$ ipython --no-banner

In [1]: import numpy as np

In [2]: from numpy import linalg as LA

In [3]: np.set_printoptions(precision=4, suppress=True, linewidth=160, floatmode="fixed")

In [4]: r0 = np.array([-2, 2])

In [5]: mat = r0[np.abs(np.subtract.outer(np.arange(2), np.arange(2)))]

In [6]: print(mat)
[[-2  2]
 [ 2 -2]]

In [7]: # looks like rank 1

In [8]: mat.ravel(order="F")
Out[8]: array([-2,  2,  2, -2])

In [9]: mat.reshape(2, -1)
Out[9]: 
array([[-2,  2],
       [ 2, -2]])

In [10]: mat.reshape(-1, 2)
Out[10]: 
array([[-2,  2],
       [ 2, -2]])

In [11]: T = mat.reshape(2, 2, -1)

In [12]: T.transpose(1, 0, 2)
Out[12]: 
array([[[-2],
        [ 2]],

       [[ 2],
        [-2]]])

In [13]: np.einsum("ihd,ihd->ih", T, T)
Out[13]: 
array([[4, 4],
       [4, 4]])

In [14]: T.shape
Out[14]: (2, 2, 1)

In [15]: P = np.triu(np.array([[1, 1], [2, 3]]), 1) + np.eye(2)

In [16]: M2 = P @ mat @ LA.inv(P)

In [17]: P @ mat - mat @ P
Out[17]: 
array([[ 2.0000,  0.0000],
       [ 0.0000, -2.0000]])

In [18]: LA.matrix_rank(M2)
Out[18]: np.int64(1)

In [19]: np.round(LA.det(M2), 4)
Out[19]: np.float64(0.0)

In [20]: K = np.array([[-1, 1, -4], [3, 2, -2], [-5, -3, 5]])

In [21]: K[-1] = K[0] + 3 * K[1]

In [22]: print(K)
[[ -1   1  -4]
 [  3   2  -2]
 [  8   7 -10]]

In [23]: r0, r1 = K[2], K[0]

In [24]: r0 @ r0
Out[24]: np.int64(213)

In [25]: r0 @ r1
Out[25]: np.int64(39)

In [26]: pr = (r0 @ r1) / (r0 @ r0) * r0

In [27]: r1 - pr
Out[27]: array([-2.4648, -0.2817, -2.1690])

In [28]: np.outer(r0, r1)
Out[28]: 
array([[ -8,   8, -32],
       [ -7,   7, -28],
       [ 10, -10,  40]])

In [29]: round(float(LA.norm(r0 + r1) ** 2 + LA.norm(r0 - r1) ** 2), 4)
Out[29]: 462.0

In [30]: np.round((r1 - pr) @ r0, 4)
Out[30]: np.float64(-0.0)

In [31]: pr
Out[31]: array([ 1.4648,  1.2817, -1.8310])

In [32]: LA.matrix_rank(np.outer(r0, r1))
Out[32]: np.int64(1)

In [33]: X = np.load("block6.npy")

In [34]: X
Out[34]: 
array([[0, 5, 0, 0, 0, 0],
       [3, 1, 0, 0, 0, 0],
       [0, 2, 0, 0, 0, 0],
       [0, 0, 0, 5, 0, 0],
       [0, 0, 3, 1, 0, 0],
       [0, 0, 0, 2, 0, 0],
       [0, 0, 0, 0, 0, 5],
       [0, 0, 0, 0, 3, 1],
       [0, 0, 0, 0, 0, 2]])

In [35]: P = X @ LA.solve(X.T @ X, X.T)

In [36]: P.round(4) + 0
Out[36]: 
array([[0.8621, 0.0000, 0.3448, 0.0000, 0.0000, 0.0000, 0.0000, 0.0000, 0.0000],
       [0.0000, 1.0000, 0.0000, 0.0000, 0.0000, 0.0000, 0.0000, 0.0000, 0.0000],
       [0.3448, 0.0000, 0.1379, 0.0000, 0.0000, 0.0000, 0.0000, 0.0000, 0.0000],
       [0.0000, 0.0000, 0.0000, 0.8621, 0.0000, 0.3448, 0.0000, 0.0000, 0.0000],
       [0.0000, 0.0000, 0.0000, 0.0000, 1.0000, 0.0000, 0.0000, 0.0000, 0.0000],
       [0.0000, 0.0000, 0.0000, 0.3448, 0.0000, 0.1379, 0.0000, 0.0000, 0.0000],
       [0.0000, 0.0000, 0.0000, 0.0000, 0.0000, 0.0000, 0.8621, 0.0000, 0.3448],
       [0.0000, 0.0000, 0.0000, 0.0000, 0.0000, 0.0000, 0.0000, 1.0000, 0.0000],
       [0.0000, 0.0000, 0.0000, 0.0000, 0.0000, 0.0000, 0.3448, 0.0000, 0.1379]])

In [37]: LA.matrix_rank(np.eye(9) - P)
Out[37]: np.int64(3)

In [38]: np.allclose(P @ P, P)
Out[38]: True

In [39]: np.diag(P)
Out[39]: array([0.8621, 1.0000, 0.1379, 0.8621, 1.0000, 0.1379, 0.8621, 1.0000, 0.1379])

In [40]: rng = np.random.default_rng(7615)

In [41]: z = rng.permutation(6)

In [42]: M2 = X[:, z] * rng.choice([-1, 1], 6)

In [43]: M2
Out[43]: 
array([[ 0,  0,  0,  0, -5,  0],
       [ 0,  0,  0, -3, -1,  0],
       [ 0,  0,  0,  0, -2,  0],
       [ 0, -5,  0,  0,  0,  0],
       [ 3, -1,  0,  0,  0,  0],
       [ 0, -2,  0,  0,  0,  0],
       [ 0,  0,  5,  0,  0,  0],
       [ 0,  0,  1,  0,  0, -3],
       [ 0,  0,  2,  0,  0,  0]])

In [44]: left, _, vt = LA.svd(X.T @ M2)

In [45]: np.round(left @ vt, 4) + 0
Out[45]: 
array([[ 0.0000,  0.0000,  0.0000, -1.0000,  0.0000,  0.0000],
       [ 0.0000,  0.0000,  0.0000,  0.0000, -1.0000,  0.0000],
       [ 1.0000,  0.0000,  0.0000,  0.0000,  0.0000,  0.0000],
       [ 0.0000, -1.0000,  0.0000,  0.0000,  0.0000,  0.0000],
       [ 0.0000,  0.0000,  0.0000,  0.0000,  0.0000, -1.0000],
       [ 0.0000,  0.0000,  1.0000,  0.0000,  0.0000,  0.0000]])

In [46]: r0 = np.array([-1, 1])

In [47]: np.polyval(r0, X[6])
Out[47]: array([ 1,  1,  1,  1,  1, -4])

In [48]: O, V = LA.qr(X[:, :3])[0], LA.qr(X[:, 3:])[0]

In [49]: sv = LA.svd(O.T @ V, compute_uv=False)

In [50]: print((sv > 0.9).sum())
0

In [51]: print(sv)
[0.1826 0.0000 0.0000]

In [52]: round(LA.norm(O @ O.T - V @ V.T, 2), 4)
Out[52]: np.float64(1.0)

In [53]: M2 = np.c_[X[:, :5] @ np.array([[4, 8, 7, 0, 5],
    ...:     [2, 5, 4, 2, 3],
    ...:     [6, 8, 5, 7, 1],
    ...:     [0, 5, 3, 2, 6],
    ...:     [8, 0, 6, 3, 4]]), np.array([2, 1, 2, -2, -1, -1, 2, 0, -2])]

In [54]: M2
Out[54]: 
array([[10, 25, 20, 10, 15,  2],
       [14, 29, 25,  2, 18,  1],
       [ 4, 10,  8,  4,  6,  2],
       [ 0, 25, 15, 10, 30, -2],
       [18, 29, 18, 23,  9, -1],
       [ 0, 10,  6,  4, 12, -1],
       [ 0,  0,  0,  0,  0,  2],
       [24,  0, 18,  9, 12,  0],
       [ 0,  0,  0,  0,  0, -2]])

In [55]: LA.matrix_rank(np.c_[X, M2])
Out[55]: np.int64(7)

In [56]: M = np.array([[-0.2, -0.7, 1.5], [1.1, 2.0, 0.0], [-0.4, 1.8, 0.8]])

In [57]: M[2] = M[0] + 0.1 * rng.normal(size=3)

In [58]: M
Out[58]: 
array([[-0.2000, -0.7000,  1.5000],
       [ 1.1000,  2.0000,  0.0000],
       [-0.3044, -0.6827,  1.4929]])

In [59]: r0 = np.array([0, 2, 4])

In [60]: M2 = M + np.outer(r0, np.eye(3)[2])

In [61]: LA.matrix_rank(M2 - M)
Out[61]: np.int64(1)

In [62]: M2
Out[62]: 
array([[-0.2000, -0.7000,  1.5000],
       [ 1.1000,  2.0000,  2.0000],
       [-0.3044, -0.6827,  5.4929]])

In [63]: O, V = LA.qr(M[:, :1])[0], LA.qr(M[:, 1:])[0]

In [64]: sv = LA.svd(O.T @ V, compute_uv=False)

In [65]: round(LA.norm(O @ O.T - V @ V.T, 2), 4)
Out[65]: np.float64(1.0)

In [66]: np.degrees(np.arccos(sv.clip(0, 1)))
Out[66]: array([3.9671])

In [67]: sv
Out[67]: array([0.9976])

In [68]: print((sv > 0.9).sum())
1

In [69]: round(LA.det(mat[::-1]), 4)
Out[69]: np.float64(0.0)

In [70]: P = np.triu(np.array([[1, -1, 0], [-2, -1, -1], [1, -1, 0]]), 1) + np.eye(3)

In [71]: M2 = P @ M @ LA.inv(P)

In [72]: P @ M - M @ P
Out[72]: 
array([[-1.1000, -2.2000, -0.7000],
       [ 0.3044,  1.7827,  0.5071],
       [ 0.0000, -0.3044, -0.6827]])

In [73]: round(np.trace(M2), 4), round(float(np.trace(M)), 4)
Out[73]: (np.float64(3.2929), 3.2929)

In [74]: LA.matrix_rank(M2)
Out[74]: np.int64(3)

In [75]: round(float(LA.det(M2)), 4)
Out[75]: 0.3393

In [76]: A = np.load("data.npy")

In [77]: A
Out[77]: 
array([[-2,  1, -1,  1],
       [-1,  1,  0, -2],
       [-4,  3, -1, -3]])

In [78]: # null space of dimension 2

In [79]: LA.cond(A) > 100
Out[79]: np.True_

In [80]: [round(float(x), 4) for x in LA.svd(A, compute_uv=False)[:3]]
Out[80]: [6.4935, 2.4154, 0.0]

In [81]: np.round(LA.norm(A, 2) / LA.norm(A), 4)
Out[81]: np.float64(0.9373)

In [82]: M2 = A / np.sqrt((A ** 2).mean(axis=1, keepdims=True))

In [83]: LA.matrix_rank(M2) == LA.matrix_rank(A)
Out[83]: np.True_

In [84]: LA.norm(M2, axis=1)
Out[84]: array([2.0000, 2.0000, 2.0000])

In [85]: M2[0]
Out[85]: array([-1.5119,  0.7559, -0.7559,  0.7559])

In [86]: rank = LA.matrix_rank(A)

In [87]: rank
Out[87]: np.int64(2)

In [88]: ns = LA.svd(A)[2][rank:].T

In [89]: np.allclose(A @ ns, 0)
Out[89]: True

In [90]: [int(LA.matrix_rank(np.delete(A, i, axis=0))) for i in range(3)]
Out[90]: [2, 2, 2]

In [91]: LA.matrix_rank(A.T @ A), LA.matrix_rank(A @ A.T)
Out[91]: (np.int64(2), np.int64(2))

In [92]: ns.shape
Out[92]: (4, 2)

In [93]: E = np.loadtxt("mat.csv", delimiter=",")

In [94]: E
Out[94]: 
array([[ 1.0000,  1.0000,  3.0000],
       [ 3.0000, -2.0000, -1.0000],
       [-2.0000,  3.0000, -2.0000],
       [-1.0000, -2.0000,  1.0000]])

In [95]: M2 = E + rng.integers(-2, 3, (4, 1)) @ rng.integers(-2, 3, (1, 3))

In [96]: M2
Out[96]: 
array([[ 3.0000,  2.0000,  5.0000],
       [ 3.0000, -2.0000, -1.0000],
       [-2.0000,  3.0000, -2.0000],
       [-1.0000, -2.0000,  1.0000]])

In [97]: print(LA.svd(M2 - E, compute_uv=False))
[3.0000 0.0000 0.0000]

In [98]: print(np.abs(M2 - E).sum(axis=1))
[5.0000 0.0000 0.0000 0.0000]

In [99]: M2 - E
Out[99]: 
array([[2.0000, 1.0000, 2.0000],
       [0.0000, 0.0000, 0.0000],
       [0.0000, 0.0000, 0.0000],
       [0.0000, 0.0000, 0.0000]])

In [100]: T = np.stack([E, 5 * E, E[::-1]])

In [101]: T.shape
Out[101]: (3, 4, 3)

In [102]: print(T.sum(axis=0))
[[  5.0000   4.0000  19.0000]
 [ 16.0000  -9.0000  -8.0000]
 [ -9.0000  16.0000 -13.0000]
 [ -5.0000 -11.0000   9.0000]]

In [103]: vec = np.array([-9, -8, 3])

In [104]: target = E @ vec

In [105]: LA.solve(E.T @ E, E.T @ target)
Out[105]: array([-9.0000, -8.0000,  3.0000])

In [106]: LA.lstsq(E, target)[0]
Out[106]: array([-9.0000, -8.0000,  3.0000])

In [107]: target = target + 0.05 * rng.normal(size=4)

In [108]: target
Out[108]: array([ -8.0387, -14.0137, -12.0062,  27.9009])

In [109]: b, *_ = LA.lstsq(E, target)

In [110]: np.round(LA.norm(target - E @ b), 4)
Out[110]: np.float64(0.0805)

In [111]: [round(float(LA.norm(LA.solve(E.T @ E + lam * np.eye(3), E.T @ target))), 2) for lam in (0, 1, 10, 100)]
Out[111]: [12.39, 10.93, 5.36, 0.91]

In [112]: z = rng.permutation(3)

In [113]: M2 = E[:, z] * rng.choice([-1, 1], 3)

In [114]: print(M2)
[[ 1.0000 -1.0000 -3.0000]
 [-2.0000 -3.0000  1.0000]
 [ 3.0000  2.0000  2.0000]
 [-2.0000  1.0000 -1.0000]]

In [115]: left, _, vt = LA.svd(E.T @ M2)

In [116]: z
Out[116]: array([1, 0, 2])

In [117]: np.round(left @ vt, 4) + 0
Out[117]: 
array([[ 0.0000, -1.0000,  0.0000],
       [ 1.0000,  0.0000,  0.0000],
       [ 0.0000,  0.0000, -1.0000]])

In [118]: vec = np.array([0, 3, 1])

In [119]: target = M2 @ vec

In [120]: b, lr = np.zeros(3), 1 / LA.norm(M2, 2) ** 2

In [121]: for i in range(40):
     ...:     b -= lr * M2.T @ (M2 @ b - target)
     ...:     if i % 10 == 0: print(i, round(LA.norm(M2 @ b - target), 4))
     ...: 
0 4.5281
10 0.1878
20 0.0079
30 0.0003

In [122]: b.round(4) + 0
Out[122]: array([0.0000, 3.0000, 1.0000])

In [123]: Z = 20 * np.array([[0.7, -0.4, -0.6], [0.3, 0.6, 0.2]])

In [124]: z = rng.integers(0, 2, 15)

In [125]: feats = Z[z] + rng.normal(size=(15, 3))

In [126]: feats
Out[126]: 
array([[ 14.3580,  -8.4330, -12.3744],
       [ 12.8615,  -8.2712, -11.0878],
       [  6.7823,  14.1668,   1.7971],
       [  7.0432,  11.4450,   4.5228],
       [  6.0927,  11.3326,   2.9805],
       [  7.9732,  11.1201,   5.6952],
       [ 15.9697,  -7.7141, -12.0787],
       [  6.2619,  11.9040,   3.0895],
       [ 14.4069,  -9.8934, -11.5972],
       [  5.3926,  12.4269,   3.2112],
       [ 14.1884,  -6.7653, -11.1814],
       [  6.0233,  12.8570,   4.0350],
       [  6.8306,  11.8789,   4.5850],
       [ 14.4825,  -8.7748, -13.9306],
       [ 15.2969,  -6.8453, -12.8846]])

In [127]: left, sv = LA.svd(feats)
ValueError: too many values to unpack (expected 2)


In [128]: left, sv, vt = LA.svd(feats, full_matrices=False)

In [129]: print(np.abs(vt[0]))
[0.5890 0.5288 0.6110]

In [130]: print(np.round(left.T @ feats @ vt.T, 4) + 0)
[[55.4140  0.0000  0.0000]
 [ 0.0000 39.4063  0.0000]
 [ 0.0000  0.0000  4.4430]]

In [131]: print(np.round(vt @ vt.T, 4) + 0)
[[1.0000 0.0000 0.0000]
 [0.0000 1.0000 0.0000]
 [0.0000 0.0000 1.0000]]

In [132]: np.round(left.T @ left, 4) + 0
Out[132]: 
array([[1.0000, 0.0000, 0.0000],
       [0.0000, 1.0000, 0.0000],
       [0.0000, 0.0000, 1.0000]])

In [133]: round(float(np.sqrt((sv ** 2).sum())), 4), round(LA.norm(feats), 4)
Out[133]: (68.1419, np.float64(68.1419))

In [134]: np.cumsum(sv ** 2) / np.sum(sv ** 2)
Out[134]: array([0.6613, 0.9957, 1.0000])

In [135]: (sv > 1e-8).sum()
Out[135]: np.int64(3)
